$ python3 -q
>>> import numpy as np
>>> np.set_printoptions(precision=1, suppress=True, linewidth=140)
>>> A = np.array([[7.0, 2.0, 0.0, 4.0, 4.0],
...     [2.0, 4.0, 0.0, 2.0, 2.0],
...     [0.0, 0.0, 3.0, 0.0, 0.0],
...     [4.0, 2.0, 0.0, 7.0, 4.0],
...     [4.0, 2.0, 0.0, 4.0, 7.0]])
>>> # symmetric
>>> O, Rm = np.linalg.qr(A)
>>> print(Rm)
[[-9.2 -4.1  0.  -8.2 -8.2]
 [ 0.  -3.3  0.  -1.2 -1.2]
 [ 0.   0.   3.   0.   0. ]
 [ 0.   0.   0.  -3.9 -1.7]
 [ 0.   0.   0.   0.   3.6]]
>>> print(np.allclose(Rm.T @ Rm, A.T @ A))
True
>>> print(np.abs(np.diag(Rm)))
[9.2 3.3 3.  3.9 3.6]
>>> print(round(float(abs(Rm[0, 0])), 1), np.round(np.linalg.norm(A[:, 0]), 1))
9.2 9.2
>>> print(O.shape, Rm.shape)
(5, 5) (5, 5)
>>> x = np.array([2, 0, 1, 3, 2])
>>> h = np.maximum(Rm @ x, 0)
>>> print(np.flatnonzero(h > 1e-9))
[2 4]
>>> print(np.maximum(Rm @ x, 0) - np.maximum(-Rm @ x, 0))
[-59.7  -6.1   3.  -15.2   7.2]
>>> print(np.maximum(Rm @ (3 * x), 0))
[ 0.   0.   9.   0.  21.5]
>>> print(Rm * (h > 1e-9)[:, None])
[[-0.  -0.   0.  -0.  -0. ]
 [ 0.  -0.   0.  -0.  -0. ]
 [ 0.   0.   3.   0.   0. ]
 [ 0.   0.   0.  -0.  -0. ]
 [ 0.   0.   0.   0.   3.6]]
>>> print(Rm.T @ h)
[ 0.   0.   9.   0.  25.6]
>>> print(h)
[0.  0.  3.  0.  7.2]
>>> out = np.array([[-1, -2, 0], [0, 2, 2], [-3, 1, 0], [1, -3, -3], [1, -3, -2]])
>>> print(np.linalg.matrix_rank(A @ out))
3
>>> print(np.einsum("ik,kj->ji", A, out))
[[  1.   2.  -9.   7.   7.]
 [-34.  -8.   3. -37. -37.]
 [-16.  -2.   0. -25. -22.]]
>>> print(np.einsum("ij,ij->i", A, A))
[85. 28.  9. 85. 85.]
>>> t3 = np.stack([A, -3 * A, A[::-1]])
>>> print(np.linalg.det(t3))
[   1296. -314928.    1296.]
>>> print(np.einsum("bij,cij->bc", t3, t3))
[[ 292. -876.  237.]
 [-876. 2628. -711.]
 [ 237. -711.  292.]]
>>> print(np.linalg.norm(t3, axis=(1, 2)))
[17.1 51.3 17.1]
>>> print(t3.shape)
(3, 5, 5)
>>> x = np.array([2, 0, -1, -1, 0])
>>> y = A @ x
>>> print(y)
[10.  2. -3.  1.  4.]
>>> print(np.linalg.solve(A, A[:, 1]))
[0. 1. 0. 0. 0.]
>>> print(np.round(np.linalg.solve(A.T, A[0]), 1) + 0)
[1. 0. 0. 0. 0.]
>>> K = np.load("case14.npy")
>>> print(K)
[[0 0 0 0 0 0 0 0]
 [3 6 0 0 0 0 0 0]
 [0 0 9 7 5 5 9 2]
 [0 0 6 1 1 2 7 1]
 [0 0 1 1 8 4 3 5]
 [0 0 0 5 1 6 1 4]
 [0 0 9 4 8 8 8 6]
 [0 0 7 5 9 9 3 6]]
>>> # splits into 2 blocks
>>> print(np.sort(np.linalg.eigvals(K).real))
[-1.6 -1.6 -0.3  0.   5.6  6.   6.9 29.1]
>>> print((K != 0).astype(int))
[[0 0 0 0 0 0 0 0]
 [1 1 0 0 0 0 0 0]
 [0 0 1 1 1 1 1 1]
 [0 0 1 1 1 1 1 1]
 [0 0 1 1 1 1 1 1]
 [0 0 0 1 1 1 1 1]
 [0 0 1 1 1 1 1 1]
 [0 0 1 1 1 1 1 1]]
>>> rng = np.random.default_rng(73798)
>>> labels = rng.permutation(8)
>>> print(labels)
[3 4 1 2 5 0 6 7]
>>> out = K[labels][:, labels]
>>> print(np.trace(out))
44
>>> print(np.sort(np.abs(np.linalg.eigvals(out))))
[ 0.   0.3  2.7  2.7  5.6  6.   6.9 29.1]
>>> J = np.loadtxt("out17.csv", delimiter=",")
>>> print(J)
[[ 1.6  1.8 -0.7  0.3  3.8 -2. ]
 [ 1.4 -0.1  0.3  1.6 -0.2 -1.1]
 [ 0.7  1.2  1.  -0.9  2.4  2.2]
 [ 0.6 -0.6 -0.9  0.1 -1.3 -1.1]
 [ 0.5  1.9 -0.4 -0.1  3.8 -1.2]
 [-0.9 -0.7  0.3 -1.1 -1.5  1.1]
 [ 1.6 -0.8  1.2  0.4 -1.5  1.3]
 [ 0.6  0.4  0.5  0.2  0.7 -1. ]
 [-2.2  0.4  0.  -0.4  0.8  0.8]
 [ 0.9 -1.   0.5  1.1 -1.9  0.8]
 [ 0.6  0.2 -0.4 -0.3  0.4  1.1]]
>>> O, vecs = np.linalg.qr(J[:, :2])[0], np.linalg.qr(J[:, 2:])[0]
>>> sigma = np.linalg.svd(O.T @ vecs, compute_uv=False)
>>> print(np.degrees(np.arccos(sigma.clip(0, 1))))
[ 1.9 49. ]
>>> print(np.round(np.linalg.norm(O @ O.T - vecs @ vecs.T, 2), 1))
1.0
>>> print(sigma)
[1.  0.7]
